% python3 -q
>>> import numpy as np
>>> np.set_printoptions(precision=3, suppress=True, linewidth=120)
>>> def rd(a):
...     return np.round(a, 3) + 0
... 
>>> arr = np.arange(9).reshape(3, 3) + -3
>>> arr
array([[-3, -2, -1],
       [ 0,  1,  2],
       [ 3,  4,  5]])
>>> # looks like rank 2
>>> np.allclose(arr, arr.T)
False
>>> arr @ arr
array([[ 6,  0, -6],
       [ 6,  9, 12],
       [ 6, 18, 30]])
>>> np.trace(arr)
np.int64(3)
>>> rd(np.abs(np.linalg.eigvals(arr)).max())
np.float64(6.0)
>>> rd(np.sort(np.abs(np.linalg.eigvals(arr))))
array([0., 3., 6.])
>>> np.linalg.matrix_power(arr, 2)
array([[ 6,  0, -6],
       [ 6,  9, 12],
       [ 6, 18, 30]])
>>> (arr + arr.T) / 2
array([[-3., -1.,  1.],
       [-1.,  1.,  3.],
       [ 1.,  3.,  5.]])
>>> vec = np.array([-1, -1, 0])
>>> np.linalg.norm(arr @ vec) <= np.linalg.norm(arr, 2) * np.linalg.norm(vec) + 1e-9
np.True_
>>> arr @ vec
array([ 5, -1, -7])
>>> arr @ np.eye(3)[1]
array([-2.,  1.,  4.])
>>> arr * vec
array([[ 3,  2,  0],
       [ 0, -1,  0],
       [-3, -4,  0]])
>>> np.abs(np.diag(np.linalg.qr(arr)[1])) > 1e-9
array([ True,  True, False])
>>> np.allclose(arr[:-1].T @ np.linalg.lstsq(arr[:-1].T, arr[-1])[0], arr[-1])
True
>>> np.linalg.lstsq(arr[:-1].T, arr[-1])[2]
np.int32(2)
>>> Uu, sig, vt = np.linalg.svd(arr)
>>> np.argmax(sig[:-1] / (sig[1:] + 1e-6)) + 1
np.int64(2)
>>> rd(sig)
array([7.996, 2.251, 0.   ])
>>> M2 = Uu[:, :2] @ np.diag(sig[:2]) @ vt[:2]
>>> rd(np.abs(arr - M2).max())
np.float64(0.0)
>>> rd(np.linalg.norm(arr - M2) / np.linalg.norm(arr))
np.float64(0.0)
>>> rd(np.linalg.norm(arr - M2, 2)), rd(sig[2])
(np.float64(0.0), np.float64(0.0))
>>> W0 = np.load("data.npy")
>>> W0
array([[-1.476, -2.61 , -0.107],
       [-1.838, -2.227, -0.814],
       [-2.283,  1.672,  0.997],
       [-2.199, -0.169,  2.034],
       [-1.842,  1.24 , -2.017],
       [-1.634, -2.177, -1.261],
       [ 2.336,  1.036,  1.571],
       [ 0.083,  1.654, -2.502],
       [-0.22 ,  2.317,  1.892],
       [-2.246, -0.185,  1.981]])
>>> gram = np.cov(W0, rowvar=False)
>>> rd(np.linalg.eigvalsh(gram)[::-1])
array([4.176, 2.781, 1.582])
>>> rd(np.corrcoef(W0[:, 1], W0[:, 0])[0, 1])
np.float64(0.367)
>>> rd(np.median(W0, axis=0))
array([-1.736,  0.434,  0.445])
>>> gram.shape
(3, 3)
>>> q, Rm = np.linalg.qr(W0)
>>> rd(np.abs(np.diag(Rm)))
array([5.677, 5.29 , 5.163])
>>> rd(q.T @ q)
array([[1., 0., 0.],
       [0., 1., 0.],
       [0., 0., 1.]])
>>> rd(q @ Rm)
array([[-1.476, -2.61 , -0.107],
       [-1.838, -2.227, -0.814],
       [-2.283,  1.672,  0.997],
       [-2.199, -0.169,  2.034],
       [-1.842,  1.24 , -2.017],
       [-1.634, -2.177, -1.261],
       [ 2.336,  1.036,  1.571],
       [ 0.083,  1.654, -2.502],
       [-0.22 ,  2.317,  1.892],
       [-2.246, -0.185,  1.981]])
>>> rd(abs(Rm[0, 0])), rd(np.linalg.norm(W0[:, 0]))
(np.float64(5.677), np.float64(5.677))
>>> C = W0[[4, 3]].astype(float)
>>> for _ in range(7):
...     idx = np.linalg.norm(W0[:, None] - C, axis=-1).argmin(axis=1)
...     C = np.array([W0[idx == j].mean(axis=0) for j in range(2)])
... 
>>> idx
array([0, 0, 1, 1, 0, 0, 1, 0, 1, 1])
>>> rd(C[1] - C[0])
array([0.419, 1.758, 3.035])
>>> mat = np.loadtxt("block12.csv", delimiter=",")
>>> mat
array([[ -0.962,  -9.006,   6.008,  -6.978],
       [  2.999,   0.008,   9.004,  -6.001],
       [ -6.027,  -3.99 , -14.007,   8.021],
       [ -1.996,   6.999, -12.992,  10.945]])
>>> [round(float(x), 3) for x in np.linalg.svd(mat, compute_uv=False)[:3]]
[28.286, 12.129, 0.036]
>>> np.linalg.cond(mat) > 100
np.True_
>>> rd(np.linalg.eigvals(mat).sum().real)
np.float64(-4.016)
>>> rd(np.linalg.det(mat.T))
np.float64(-0.123)
>>> rd(np.linalg.eigvals(mat))
array([-2.008+8.775j, -2.008-8.775j, -0.039+0.j   ,  0.039+0.j   ])
>>> rd(np.poly(mat))
array([ 1.   ,  4.016, 81.034,  0.007, -0.123])
>>> np.kron(np.eye(2, dtype=int), mat)
array([[ -0.962,  -9.006,   6.008,  -6.978,  -0.   ,  -0.   ,   0.   ,  -0.   ],
       [  2.999,   0.008,   9.004,  -6.001,   0.   ,   0.   ,   0.   ,  -0.   ],
       [ -6.027,  -3.99 , -14.007,   8.021,  -0.   ,  -0.   ,  -0.   ,   0.   ],
       [ -1.996,   6.999, -12.992,  10.945,  -0.   ,   0.   ,  -0.   ,   0.   ],
       [ -0.   ,  -0.   ,   0.   ,  -0.   ,  -0.962,  -9.006,   6.008,  -6.978],
       [  0.   ,   0.   ,   0.   ,  -0.   ,   2.999,   0.008,   9.004,  -6.001],
       [ -0.   ,  -0.   ,  -0.   ,   0.   ,  -6.027,  -3.99 , -14.007,   8.021],
       [ -0.   ,   0.   ,  -0.   ,   0.   ,  -1.996,   6.999, -12.992,  10.945]])
>>> rd(np.einsum("ij,ji->", mat, mat))
np.float64(-145.939)
>>> np.einsum("ii->", mat)
np.float64(-4.016)
>>> rng = np.random.default_rng(912)
>>> M2 = mat + rng.integers(-2, 3, (4, 2)) @ rng.integers(-2, 3, (2, 4))
>>> rd(M2)
array([[  3.038,  -9.006,   8.008,  -2.978],
       [  0.999,   0.008,   8.004,  -8.001],
       [-10.027,  -5.99 , -15.007,   6.021],
       [  0.004,   4.999, -10.992,  14.945]])
>>> rd(np.linalg.svd(M2 - mat, compute_uv=False))
array([9.25 , 3.526, 0.   , 0.   ])
>>> np.linalg.matrix_rank(M2 - mat, tol=1e-8)
np.int64(2)
>>> Uu, sig, vt = np.linalg.svd(mat)
>>> rd(sig)
array([28.286, 12.129,  0.036,  0.01 ])
>>> M2 = Uu[:, :2] @ np.diag(sig[:2]) @ vt[:2]
>>> np.linalg.matrix_rank(mat, rtol=0.05)
np.int64(2)
>>> rd(np.linalg.norm(mat - M2, 2)), rd(sig[2])
(np.float64(0.036), np.float64(0.036))
>>> np.linalg.matrix_rank(M2)
np.int64(2)
>>> rd(np.abs(mat - M2).max())
np.float64(0.019)
